>>> import numpy as np
>>> np.set_printoptions(precision=2, suppress=True, linewidth=100)
>>> rd = lambda a: np.round(a, 2) + 0
>>> Z = np.array([[-0.5, 0.4, -0.7, 0.1, -0.6], [0.3, 0.0, 2.2, -0.9, 0.3]])
>>> rng = np.random.default_rng(10)
>>> W0 = np.array([[-3, 5],
...     [8, -4],
...     [9, 9],
...     [-8, 4],
...     [5, -8],
...     [-1, -5],
...     [8, 1],
...     [-9, -8],
...     [-9, 3],
...     [3, -3],
...     [-1, -5],
...     [3, -7],
...     [-4, 5],
...     [1, -5],
...     [5, 3],
...     [8, -1]]) @ Z + 0.02 * rng.normal(size=(16, 5))
>>> rd(W0)
array([[  2.98,  -1.21,  13.08,  -4.79,   3.3 ],
       [ -5.2 ,   3.22, -14.38,   4.41,  -6.01],
       [ -1.82,   3.58,  13.49,  -7.2 ,  -2.72],
       [  5.18,  -3.19,  14.36,  -4.4 ,   6.01],
       [ -4.92,   1.98, -21.12,   7.71,  -5.4 ],
       [ -1.04,  -0.41, -10.28,   4.42,  -0.89],
       [ -3.7 ,   3.16,  -3.4 ,  -0.1 ,  -4.5 ],
       [  2.13,  -3.6 , -11.29,   6.31,   2.99],
       [  5.39,  -3.61,  12.92,  -3.59,   6.29],
       [ -2.38,   1.2 ,  -8.73,   3.01,  -2.7 ],
       [ -1.03,  -0.39, -10.31,   4.39,  -0.89],
       [ -3.64,   1.17, -17.51,   6.6 ,  -3.91],
       [  3.48,  -1.62,  13.8 ,  -4.89,   3.87],
       [ -2.04,   0.39, -11.71,   4.58,  -2.09],
       [ -1.58,   1.99,   3.09,  -2.19,  -2.11],
       [ -4.33,   3.2 ,  -7.82,   1.71,  -5.11]])
>>> idx = W0[:, 4] > np.median(W0[:, 4])
>>> u = W0[idx].mean(axis=0) - W0[~idx].mean(axis=0)
>>> idx.astype(int)
array([1, 0, 0, 1, 0, 1, 0, 1, 1, 0, 1, 0, 1, 1, 0, 0])
>>> ((W0 - W0.mean(axis=0)) @ u > 0).astype(int)
array([1, 0, 1, 1, 0, 0, 0, 0, 1, 0, 0, 0, 1, 0, 1, 0])
>>> rd(u)
array([ 5.33, -4.14,  8.37, -1.49,  6.38])
>>> rd((((W0 - W0.mean(axis=0)) @ u > 0) == idx).mean())
np.float64(0.62)
>>> np.argsort(-np.abs(u).round(6), kind="stable")
array([2, 4, 0, 1, 3])
>>> F = np.load("out0.npy")
>>> print(F)
[[  5.   2.   2.  -5.]
 [  2.   8.   4. -10.]
 [  2.   8.   9. -15.]
 [  2.   8.  14. -20.]]
>>> # null space of dimension 1
>>> rk = np.linalg.matrix_rank(F)
>>> rk
np.int64(3)
>>> N = np.linalg.svd(F)[2][rk:].T
>>> [int(np.linalg.matrix_rank(F[:, :j + 1])) for j in range(4)]
[1, 2, 3, 3]
>>> rd(F @ N)
array([[0.],
       [0.],
       [0.],
       [0.]])
>>> print(np.linalg.matrix_rank(F.T @ F), np.linalg.matrix_rank(F @ F.T))
3 3
>>> rd(np.linalg.det(2 * F)), rd(np.linalg.det(F))
(np.float64(0.0), np.float64(0.0))
>>> rd(np.linalg.eigvals(F))
array([ 4.,  3.,  0., -5.])
>>> rd(np.linalg.det(F.T))
np.float64(0.0)
>>> rd(np.linalg.det(F[::-1]))
np.float64(0.0)
>>> rd(np.linalg.norm(F, 2) / np.linalg.norm(F))
np.float64(0.98)
>>> def softmax(z):
...     e = np.exp(z - z.max(axis=-1, keepdims=True))
...     return e / e.sum(axis=-1, keepdims=True)
... 
>>> print(rd(softmax(10 * F[3])))
[0. 0. 1. 0.]
>>> print(rd(softmax(F).sum(axis=1)))
[1. 1. 1. 1.]
>>> rd(softmax(F[3] + 5))
array([0., 0., 1., 0.])
>>> print(rd(softmax(F[3])))
[0. 0. 1. 0.]
>>> S = F @ F.T / np.sqrt(4)
>>> print(rd(softmax(S)))
[[0. 0. 0. 1.]
 [0. 0. 0. 1.]
 [0. 0. 0. 1.]
 [0. 0. 0. 1.]]
>>> softmax(S)[3] @ F
array([  2.,   8.,  14., -20.])
>>> softmax(S).round(6).argmax(axis=1)
array([3, 3, 3, 3])
>>> arr = np.load("w.npy")
>>> print(rd(arr))
[[  1.93  -4.54   3.65  -1.05  -5.29   2.98   0.13  -5.28]
 [ -1.63   0.13   1.92  -2.01  -6.86   0.39  -3.79  -0.82]
 [  2.32   8.87   3.4   -0.28   0.84   2.6   -4.08   9.91]
 [  2.07   0.     3.57  -0.79  -3.21   2.86  -1.29  -0.14]
 [  0.77   9.47   2.69  -0.77  -0.46   1.54  -5.31  10.24]
 [  4.29  -2.83   4.65  -0.18  -2.21   4.47   1.14  -2.84]
 [ 11.51  13.76   7.33   3.02  12.12   8.5    0.42  17.46]
 [  9.97  10.14   6.76   2.33   9.03   7.64   0.6   13.04]
 [ -6.83  -2.3   -0.31  -3.86 -13.1   -2.97  -6.46  -4.71]
 [ 15.56   6.39   9.36   4.02  13.02  11.55   5.58  10.06]
 [ 23.36  12.18  12.65   6.89  23.3   16.47   8.85  18.32]
 [ -4.05  -8.83   1.13  -3.25 -13.12  -0.8   -2.42 -11.46]
 [  6.23   6.29   5.22   0.9    3.64   5.33  -0.61   7.87]]
>>> x = np.array([8, 1, -7, 6, 9, -1, -9, 7])
>>> h1 = np.maximum(arr @ x, 0)
>>> rd(np.maximum(arr @ (3 * x), 0))
array([   0.  ,    0.  ,  338.69,    0.  ,  317.99,    0.  ,  875.13,  648.01,    0.  ,  645.6 ,
       1181.07,    0.  ,  339.02])
>>> rd(h1)
array([  0.  ,   0.  , 112.9 ,   0.  , 106.  ,   0.  , 291.71, 216.  ,   0.  , 215.2 , 393.69,
         0.  , 113.01])
>>> np.tanh(arr @ x)
array([-1., -1.,  1., -1.,  1., -1.,  1.,  1., -1.,  1.,  1., -1.,  1.])
>>> np.flatnonzero(h1 > 1e-9)
array([ 2,  4,  6,  7,  9, 10, 12])
>>> rd(arr.T @ h1)
array([19104.44, 15091.01, 11851.46,  4948.5 , 17915.64, 14155.94,  3843.28, 20379.05])
>>> print(rd(np.maximum(arr @ x, 0) - np.maximum(-arr @ x, 0)))
[-109.76  -72.11  112.9   -34.33  106.    -56.58  291.71  216.   -167.75  215.2   393.69 -244.31
  113.01]
>>> rd(arr * (h1 > 1e-9)[:, None])
array([[ 0.  ,  0.  ,  0.  ,  0.  ,  0.  ,  0.  ,  0.  ,  0.  ],
       [ 0.  ,  0.  ,  0.  ,  0.  ,  0.  ,  0.  ,  0.  ,  0.  ],
       [ 2.32,  8.87,  3.4 , -0.28,  0.84,  2.6 , -4.08,  9.91],
       [ 0.  ,  0.  ,  0.  ,  0.  ,  0.  ,  0.  ,  0.  ,  0.  ],
       [ 0.77,  9.47,  2.69, -0.77, -0.46,  1.54, -5.31, 10.24],
       [ 0.  ,  0.  ,  0.  ,  0.  ,  0.  ,  0.  ,  0.  ,  0.  ],
       [11.51, 13.76,  7.33,  3.02, 12.12,  8.5 ,  0.42, 17.46],
       [ 9.97, 10.14,  6.76,  2.33,  9.03,  7.64,  0.6 , 13.04],
       [ 0.  ,  0.  ,  0.  ,  0.  ,  0.  ,  0.  ,  0.  ,  0.  ],
       [15.56,  6.39,  9.36,  4.02, 13.02, 11.55,  5.58, 10.06],
       [23.36, 12.18, 12.65,  6.89, 23.3 , 16.47,  8.85, 18.32],
       [ 0.  ,  0.  ,  0.  ,  0.  ,  0.  ,  0.  ,  0.  ,  0.  ],
       [ 6.23,  6.29,  5.22,  0.9 ,  3.64,  5.33, -0.61,  7.87]])
